$ ipython --no-banner

In [1]: import numpy as np

In [2]: np.set_printoptions(precision=3, suppress=True, linewidth=120)

In [3]: rd = lambda a: np.round(a, 3) + 0

In [4]: W0 = np.load("sample8.npy")

In [5]: print(W0)
[[ 0 -1  2 -2  2  0  1 -2  1  0  0]
 [ 1  0 -2  0  3  3  0 -1  2 -1  2]
 [-2  2  0  3  2  2  1  3  0  1  0]
 [ 2  0 -3  0  1 -1  1  0  1 -1 -2]
 [-2 -3 -2 -1  0  1  2  0  0  0  3]
 [ 0 -3 -2  1 -1  0  0  1  1  2 -2]
 [-1  0 -1 -1 -2  0  0  0  3 -1  1]
 [ 2  1 -3  0  0 -1  0  0  1  0 -2]
 [-1 -2  0 -1  0 -1 -3 -1  0 -1  0]
 [ 0  1 -1  1  0 -2  1  0  1  0 -2]
 [ 0 -2  0  2 -3  2 -1  2  0  2  0]]

In [6]: print(rd(W0 @ np.linalg.pinv(W0) @ W0))
[[ 0. -1.  2. -2.  2.  0.  1. -2.  1.  0.  0.]
 [ 1.  0. -2.  0.  3.  3.  0. -1.  2. -1.  2.]
 [-2.  2.  0.  3.  2.  2.  1.  3.  0.  1.  0.]
 [ 2.  0. -3.  0.  1. -1.  1.  0.  1. -1. -2.]
 [-2. -3. -2. -1.  0.  1.  2.  0.  0.  0.  3.]
 [ 0. -3. -2.  1. -1.  0.  0.  1.  1.  2. -2.]
 [-1.  0. -1. -1. -2.  0.  0.  0.  3. -1.  1.]
 [ 2.  1. -3.  0.  0. -1.  0.  0.  1.  0. -2.]
 [-1. -2.  0. -1.  0. -1. -3. -1.  0. -1.  0.]
 [ 0.  1. -1.  1.  0. -2.  1.  0.  1.  0. -2.]
 [ 0. -2.  0.  2. -3.  2. -1.  2.  0.  2.  0.]]

In [7]: print(np.allclose(W0[:-1].T @ np.linalg.lstsq(W0[:-1].T, W0[-1])[0], W0[-1]))
True

In [8]: print(rd(np.trace(np.linalg.pinv(W0) @ W0)))
10.0

In [9]: print(np.abs(np.diag(np.linalg.qr(W0)[1])) > 1e-9)
[ True  True  True  True  True  True  True  True  True  True False]

In [10]: rk = np.linalg.matrix_rank(W0)

In [11]: print(rk)
10

In [12]: null = np.linalg.svd(W0)[2][rk:].T

In [13]: print(null.shape)
(11, 1)

In [14]: print(rd(null[:, 0] / null[np.abs(null[:, 0]).round(6).argmax(), 0]))
[-0.698  0.202 -0.26  -0.085 -0.426  1.     0.208 -0.828 -0.459 -0.42  -0.937]

In [15]: print([int(np.linalg.matrix_rank(W0[:, :j + 1])) for j in range(11)])
[1, 2, 3, 4, 5, 6, 7, 8, 9, 10, 10]

In [16]: print(np.linalg.matrix_rank(W0.T @ W0), np.linalg.matrix_rank(W0 @ W0.T))
10 10

In [17]: print([int(np.linalg.matrix_rank(W0[:i])) for i in range(1, len(W0) + 1)])
[1, 2, 3, 4, 5, 6, 7, 8, 9, 10, 10]

In [18]: F = np.diag(np.array([6, 1, -2, 5, -4, 2, -3, -4])) + 5 * np.eye(8, k=1) + 5 * np.eye(8, k=-1)

In [19]: print(F)
[[ 6.  5.  0.  0.  0.  0.  0.  0.]
 [ 5.  1.  5.  0.  0.  0.  0.  0.]
 [ 0.  5. -2.  5.  0.  0.  0.  0.]
 [ 0.  0.  5.  5.  5.  0.  0.  0.]
 [ 0.  0.  0.  5. -4.  5.  0.  0.]
 [ 0.  0.  0.  0.  5.  2.  5.  0.]
 [ 0.  0.  0.  0.  0.  5. -3.  5.]
 [ 0.  0.  0.  0.  0.  0.  5. -4.]]

In [20]: O, vecs = np.linalg.qr(F[:, :3])[0], np.linalg.qr(F[:, 3:])[0]

In [21]: sig = np.linalg.svd(O.T @ vecs, compute_uv=False)

In [22]: print(rd(np.linalg.norm(O @ O.T - vecs @ vecs.T, 2)))
1.0

In [23]: print(rd(sig))
[0.964 0.779 0.   ]

In [24]: O, R = np.linalg.qr(F)

In [25]: print(np.trace(O @ O.T))
8.0

In [26]: print(np.allclose(R.T @ R, F.T @ F))
True

In [27]: print(rd(O.T @ O))
[[1. 0. 0. 0. 0. 0. 0. 0.]
 [0. 1. 0. 0. 0. 0. 0. 0.]
 [0. 0. 1. 0. 0. 0. 0. 0.]
 [0. 0. 0. 1. 0. 0. 0. 0.]
 [0. 0. 0. 0. 1. 0. 0. 0.]
 [0. 0. 0. 0. 0. 1. 0. 0.]
 [0. 0. 0. 0. 0. 0. 1. 0.]
 [0. 0. 0. 0. 0. 0. 0. 1.]]

In [28]: print(O.shape, R.shape)
(8, 8) (8, 8)

In [29]: print(rd(np.abs(np.diag(R))))
[7.81  5.56  5.626 5.012 5.619 5.147 5.794 0.998]

In [30]: print(rd(O @ R))
[[ 6.  5.  0.  0.  0.  0.  0.  0.]
 [ 5.  1.  5.  0.  0.  0.  0.  0.]
 [ 0.  5. -2.  5.  0.  0.  0.  0.]
 [ 0.  0.  5.  5.  5.  0.  0.  0.]
 [ 0.  0.  0.  5. -4.  5.  0.  0.]
 [ 0.  0.  0.  0.  5.  2.  5.  0.]
 [ 0.  0.  0.  0.  0.  5. -3.  5.]
 [ 0.  0.  0.  0.  0.  0.  5. -4.]]

In [31]: r0, r1 = F[0], F[1]

In [32]: print(r0 @ r1)
35.0

In [33]: pr = (r0 @ r1) / (r0 @ r0) * r0

In [34]: print(rd((r1 - pr) @ r0))
0.0

In [35]: print(rd(r1 - pr))
[ 1.557 -1.869  5.     0.     0.     0.     0.     0.   ]

In [36]: print(np.linalg.matrix_rank(np.outer(r0, r1)))
1

In [37]: w1 = np.array([[2, -2, 0, -2, 3, 1],
    ...:     [-2, 3, 3, -1, -3, -2],
    ...:     [2, 0, 3, 0, 3, 0],
    ...:     [-1, 3, 1, 1, 1, -3],
    ...:     [1, -3, 3, -2, -3, 0],
    ...:     [-2, -1, 1, 0, 2, 1],
    ...:     [3, 1, -2, 2, -1, 2],
    ...:     [-1, 0, 2, -1, 1, -1]])

In [38]: c = np.array([-5, -4, -4, -2, 5, -3])

In [39]: H = np.maximum(F @ w1 + c, 0)

In [40]: print((H > 0).mean(axis=0))
[0.5   0.375 0.75  0.25  0.625 0.25 ]

In [41]: print((H > 0).astype(int))
[[0 0 1 0 1 0]
 [1 0 1 0 1 0]
 [0 1 1 0 0 0]
 [1 0 1 0 1 0]
 [0 1 0 1 1 0]
 [1 0 1 0 0 1]
 [0 0 1 0 1 0]
 [1 1 0 1 0 1]]

In [42]: cent = np.array([[3, -3, 0],
    ...:     [0, -4, 5],
    ...:     [-4, -2, -1],
    ...:     [-1, 1, 5],
    ...:     [-5, -5, 0],
    ...:     [3, -4, -2]])

In [43]: print((H @ cent).round(6).argmax(axis=1))
[2 2 2 2 2 0 2 0]

In [44]: print(H @ cent)
[[ -84.  -62.  -11.]
 [-177. -227.  -14.]
 [ -40. -124.  120.]
 [-159. -127.  -31.]
 [-171. -221.  145.]
 [  48.  -75.  -21.]
 [-183. -149.  -17.]
 [  63.  -78.   43.]]

In [45]: print(w1 @ cent)
[[ -4 -19 -22]
 [ -8  10  11]
 [-21 -27  -3]
 [-22  -3  25]
 [  8  16 -28]
 [-17  -6  -8]
 [ 26 -10  13]
 [-18  -3  -5]]

In [46]: feats = 5 * np.eye(7) + np.eye(7, k=1)

In [47]: print(feats)
[[5. 1. 0. 0. 0. 0. 0.]
 [0. 5. 1. 0. 0. 0. 0.]
 [0. 0. 5. 1. 0. 0. 0.]
 [0. 0. 0. 5. 1. 0. 0.]
 [0. 0. 0. 0. 5. 1. 0.]
 [0. 0. 0. 0. 0. 5. 1.]
 [0. 0. 0. 0. 0. 0. 5.]]

In [48]: other = feats / np.linalg.norm(feats, axis=1, keepdims=True)

In [49]: G = other @ other.T

In [50]: print(rd(G[3]))
[0.    0.    0.192 1.    0.192 0.    0.   ]

In [51]: print((G - 2 * np.eye(7)).round(6).argmax(axis=1))
[1 0 1 2 3 6 5]

In [52]: print(np.argwhere(np.triu(np.abs(G) > 0.95, 1)))
[]

In [53]: print(np.degrees(np.arccos(np.clip(G[3, 6], -1, 1))))
90.0

In [54]: rng = np.random.default_rng(8458)

In [55]: other = feats + rng.integers(-2, 3, (7, 4)) @ rng.integers(-2, 3, (4, 7))

In [56]: print(other)
[[  3.   3.   0.   2.   2.  -4.   2.]
 [  6.   1.   6.  -6.   0.   8.  -2.]
 [-11.  11.  -5.  11.  -3.  -8.  -3.]
 [ -4.   7.  -4.   7.   3.  -3.  -1.]
 [ -6.  12.  -9.   2.   5.   1.  -6.]
 [ -1.  -1.   0.   2.  -1.   3.   2.]
 [  6.  -9.   7.  -4.   2.   1.  10.]]

In [57]: print(other - feats)
[[ -2.   2.   0.   2.   2.  -4.   2.]
 [  6.  -4.   5.  -6.   0.   8.  -2.]
 [-11.  11. -10.  10.  -3.  -8.  -3.]
 [ -4.   7.  -4.   2.   2.  -3.  -1.]
 [ -6.  12.  -9.   2.   0.   0.  -6.]
 [ -1.  -1.   0.   2.  -1.  -2.   1.]
 [  6.  -9.   7.  -4.   2.   1.   5.]]

In [58]: print(np.linalg.matrix_rank(other - feats, tol=1e-8))
4

In [59]: print(np.abs(other - feats).sum(axis=1))
[14. 31. 56. 23. 35.  8. 34.]
